In [1]: import numpy as np

In [2]: np.set_printoptions(suppress=True, linewidth=140)

In [3]: def tidy(a):
   ...:     return np.round(a, 1) + 0
   ...: 

In [4]: arr = np.load("arr.npy")

In [5]: arr
Out[5]: 
array([[-1, -1, -1, -1, -1, -1, -1],
       [-1, -2, -2, -2, -2, -2, -2],
       [-1, -2, -3, -3, -3, -3, -3],
       [-1, -2, -3, -4, -4, -4, -4],
       [-1, -2, -3, -4, -5, -5, -5],
       [-1, -2, -3, -4, -5, -6, -6],
       [-1, -2, -3, -4, -5, -6, -7]])

In [6]: # equal to its transpose

In [7]: A2 = np.array([[-2, -2], [0, 2], [0, -1], [0, -1], [-1, 0], [2, -2], [1, 1]])

In [8]: np.linalg.matrix_rank(np.vstack([arr, A2.T]))
Out[8]: np.int64(7)

In [9]: arr @ A2
Out[9]: 
array([[  0,   3],
       [ -2,   4],
       [ -4,   7],
       [ -6,   9],
       [ -8,  10],
       [-11,  11],
       [-12,  10]])

In [10]: print(np.einsum("ik,kj->ji", arr, A2))
[[  0  -2  -4  -6  -8 -11 -12]
 [  3   4   7   9  10  11  10]]

In [11]: def softmax(z):
    ...:     e = np.exp(z - z.max(axis=-1, keepdims=True))
    ...:     return e / e.sum(axis=-1, keepdims=True)
    ...: 

In [12]: tidy(softmax(arr[2]))
Out[12]: array([0.5, 0.2, 0.1, 0.1, 0.1, 0.1, 0.1])

In [13]: tidy(softmax(arr[2] + -2))
Out[13]: array([0.5, 0.2, 0.1, 0.1, 0.1, 0.1, 0.1])

In [14]: tidy(softmax(10 * arr[2]))
Out[14]: array([1., 0., 0., 0., 0., 0., 0.])

In [15]: print(tidy(softmax(arr).sum(axis=1)))
[1. 1. 1. 1. 1. 1. 1.]

In [16]: scores = arr @ arr.T / np.sqrt(7)

In [17]: tidy(softmax(scores)[2] @ arr)
Out[17]: array([-1. , -2. , -3. , -4. , -5. , -6. , -6.7])

In [18]: softmax(scores).round(6).argmax(axis=1)
Out[18]: array([6, 6, 6, 6, 6, 6, 6])

In [19]: tidy(softmax(scores))
Out[19]: 
array([[0. , 0. , 0. , 0. , 0.2, 0.3, 0.5],
       [0. , 0. , 0. , 0. , 0.1, 0.3, 0.6],
       [0. , 0. , 0. , 0. , 0. , 0.2, 0.7],
       [0. , 0. , 0. , 0. , 0. , 0.2, 0.8],
       [0. , 0. , 0. , 0. , 0. , 0.1, 0.9],
       [0. , 0. , 0. , 0. , 0. , 0.1, 0.9],
       [0. , 0. , 0. , 0. , 0. , 0.1, 0.9]])

In [20]: print(tidy(softmax(scores + np.triu(np.full(scores.shape, -np.inf), 1))))
[[1.  0.  0.  0.  0.  0.  0. ]
 [0.  1.  0.  0.  0.  0.  0. ]
 [0.  0.  1.  0.  0.  0.  0. ]
 [0.  0.  0.  1.  0.  0.  0. ]
 [0.  0.  0.  0.  1.  0.  0. ]
 [0.  0.  0.  0.  0.  1.  0. ]
 [0.  0.  0.  0.  0.  0.1 0.9]]

In [21]: A2 = np.linalg.inv(arr)

In [22]: print(tidy(np.linalg.inv(A2)))
[[-1. -1. -1. -1. -1. -1. -1.]
 [-1. -2. -2. -2. -2. -2. -2.]
 [-1. -2. -3. -3. -3. -3. -3.]
 [-1. -2. -3. -4. -4. -4. -4.]
 [-1. -2. -3. -4. -5. -5. -5.]
 [-1. -2. -3. -4. -5. -6. -6.]
 [-1. -2. -3. -4. -5. -6. -7.]]

In [23]: (np.abs(A2) > 1e-9).astype(int)
Out[23]: 
array([[1, 1, 0, 0, 0, 0, 0],
       [1, 1, 1, 0, 0, 0, 0],
       [0, 1, 1, 1, 0, 0, 0],
       [0, 0, 1, 1, 1, 0, 0],
       [0, 0, 0, 1, 1, 1, 0],
       [0, 0, 0, 0, 1, 1, 1],
       [0, 0, 0, 0, 0, 1, 1]])

In [24]: tidy(np.linalg.det(arr) * np.linalg.det(A2))
Out[24]: np.float64(1.0)

In [25]: tidy(np.linalg.cond(arr))
Out[25]: np.float64(87.6)

In [26]: A = np.load("sample2.npy")

In [27]: A
Out[27]: 
array([[ 50,   5,  20,  85],
       [  5,  25, -47,  12],
       [ 20, -47, 106,  27],
       [ 85,  12,  27, 145]])

In [28]: tidy(np.trace(np.linalg.pinv(A) @ A))
Out[28]: np.float64(2.0)

In [29]: tidy(A @ np.linalg.pinv(A) @ A)
Out[29]: 
array([[ 50.,   5.,  20.,  85.],
       [  5.,  25., -47.,  12.],
       [ 20., -47., 106.,  27.],
       [ 85.,  12.,  27., 145.]])

In [30]: print(np.abs(np.diag(np.linalg.qr(A)[1])) > 1e-9)
[ True  True False False]

In [31]: np.allclose(A[:-1].T @ np.linalg.lstsq(A[:-1].T, A[-1])[0], A[-1])
Out[31]: True
